% ipython --no-banner

In [1]: import numpy as np

In [2]: np.set_printoptions(suppress=True, linewidth=200)

In [3]: tidy = lambda a: np.round(a, 2) + 0

In [4]: E = np.maximum(np.array([[0, 0],
   ...:     [2, 0],
   ...:     [0, 0],
   ...:     [1, 0],
   ...:     [0, 0],
   ...:     [1, 1],
   ...:     [0, 1],
   ...:     [0, 0],
   ...:     [1, 2],
   ...:     [0, 0],
   ...:     [1, 2],
   ...:     [0, 0],
   ...:     [0, 0],
   ...:     [1, 0],
   ...:     [2, 0]]) @ np.array([[0, -1, 1], [-1, -2, 2]]) + np.array([-2, -3, -1]), 0)

In [5]: E
Out[5]: 
array([[0, 0, 0],
       [0, 0, 1],
       [0, 0, 0],
       [0, 0, 0],
       [0, 0, 0],
       [0, 0, 2],
       [0, 0, 1],
       [0, 0, 0],
       [0, 0, 4],
       [0, 0, 0],
       [0, 0, 4],
       [0, 0, 0],
       [0, 0, 0],
       [0, 0, 0],
       [0, 0, 1]])

In [6]: W1 = np.array([[2, 0], [-1, 2], [-1, -2]])

In [7]: coef = np.array([2, 2])

In [8]: act = np.maximum(E @ W1 + coef, 0)

In [9]: np.linalg.matrix_rank(act)
Out[9]: np.int64(2)

In [10]: cent = np.array([[-1, 1, 1], [-3, -1, -3]])

In [11]: (act @ cent).round(6).argmax(axis=1)
Out[11]: array([1, 1, 1, 1, 1, 0, 1, 1, 0, 1, 0, 1, 1, 1, 1])

In [12]: act @ cent
Out[12]: 
array([[-8,  0, -4],
       [-1,  1,  1],
       [-8,  0, -4],
       [-8,  0, -4],
       [-8,  0, -4],
       [ 0,  0,  0],
       [-1,  1,  1],
       [-8,  0, -4],
       [ 0,  0,  0],
       [-8,  0, -4],
       [ 0,  0,  0],
       [-8,  0, -4],
       [-8,  0, -4],
       [-8,  0, -4],
       [-1,  1,  1]])

In [13]: rng = np.random.default_rng(5765)

In [14]: W0 = np.eye(6, dtype=int)[rng.permutation(6)]

In [15]: W0
Out[15]: 
array([[0, 0, 1, 0, 0, 0],
       [0, 1, 0, 0, 0, 0],
       [0, 0, 0, 1, 0, 0],
       [0, 0, 0, 0, 0, 1],
       [1, 0, 0, 0, 0, 0],
       [0, 0, 0, 0, 1, 0]])

In [16]: x0 = np.array([-1, 1, 2, 2, 2, -1])

In [17]: tidy(np.linalg.norm(x0)), tidy(np.linalg.norm(W0 @ x0))
Out[17]: (np.float64(3.87), np.float64(3.87))

In [18]: W0.T @ (W0 @ x0)
Out[18]: array([-1,  1,  2,  2,  2, -1])

In [19]: Q, Rm = np.linalg.qr(W0)

In [20]: abs(Rm[0, 0]), tidy(np.linalg.norm(W0[:, 0]))
Out[20]: (np.float64(1.0), np.float64(1.0))

In [21]: np.trace(Q @ Q.T)
Out[21]: np.float64(6.0)

In [22]: W0 @ W0
Out[22]: 
array([[0, 0, 0, 1, 0, 0],
       [0, 1, 0, 0, 0, 0],
       [0, 0, 0, 0, 0, 1],
       [0, 0, 0, 0, 1, 0],
       [0, 0, 1, 0, 0, 0],
       [1, 0, 0, 0, 0, 0]])

In [23]: tidy(np.linalg.det(W0))
Out[23]: np.float64(1.0)

In [24]: (np.linalg.matrix_power((W0 != 0) + (W0.T != 0) + np.eye(6), 6) > 0).astype(int)
Out[24]: 
array([[1, 0, 1, 1, 1, 1],
       [0, 1, 0, 0, 0, 0],
       [1, 0, 1, 1, 1, 1],
       [1, 0, 1, 1, 1, 1],
       [1, 0, 1, 1, 1, 1],
       [1, 0, 1, 1, 1, 1]])

In [25]: feats = np.load("w.npy")

In [26]: feats
Out[26]: 
array([[ 3,  0, -1,  1,  2,  0],
       [ 0,  3,  0, -1,  1,  2],
       [ 2,  0,  3,  0, -1,  1],
       [ 1,  2,  0,  3,  0, -1],
       [-1,  1,  2,  0,  3,  0],
       [ 0, -1,  1,  2,  0,  3]])

In [27]: f, r1 = feats[4], feats[5]

In [28]: f @ r1
Out[28]: np.int64(1)

In [29]: f @ f
Out[29]: np.int64(15)

In [30]: pr = (f @ r1) / (f @ f) * f

In [31]: tidy(np.linalg.norm(f + r1) ** 2 + np.linalg.norm(f - r1) ** 2)
Out[31]: np.float64(60.0)

In [32]: np.outer(f, r1)
Out[32]: 
array([[ 0,  1, -1, -2,  0, -3],
       [ 0, -1,  1,  2,  0,  3],
       [ 0, -2,  2,  4,  0,  6],
       [ 0,  0,  0,  0,  0,  0],
       [ 0, -3,  3,  6,  0,  9],
       [ 0,  0,  0,  0,  0,  0]])

In [33]: tidy(np.linalg.norm(feats[5], 1)), tidy(np.linalg.norm(feats[5], np.inf))
Out[33]: (np.float64(7.0), np.float64(3.0))

In [34]: np.linalg.norm(feats, axis=1).argmax()
Out[34]: np.int64(0)

In [35]: tidy(np.linalg.norm(feats, 2))
Out[35]: np.float64(5.0)

In [36]: tidy(np.linalg.norm(feats, axis=0))
Out[36]: array([3.87, 3.87, 3.87, 3.87, 3.87, 3.87])

In [37]: feats[5] @ feats[0]
Out[37]: np.int64(1)

In [38]: tidy(np.linalg.norm(feats) ** 2 / np.linalg.norm(feats, 2) ** 2)
Out[38]: np.float64(3.6)
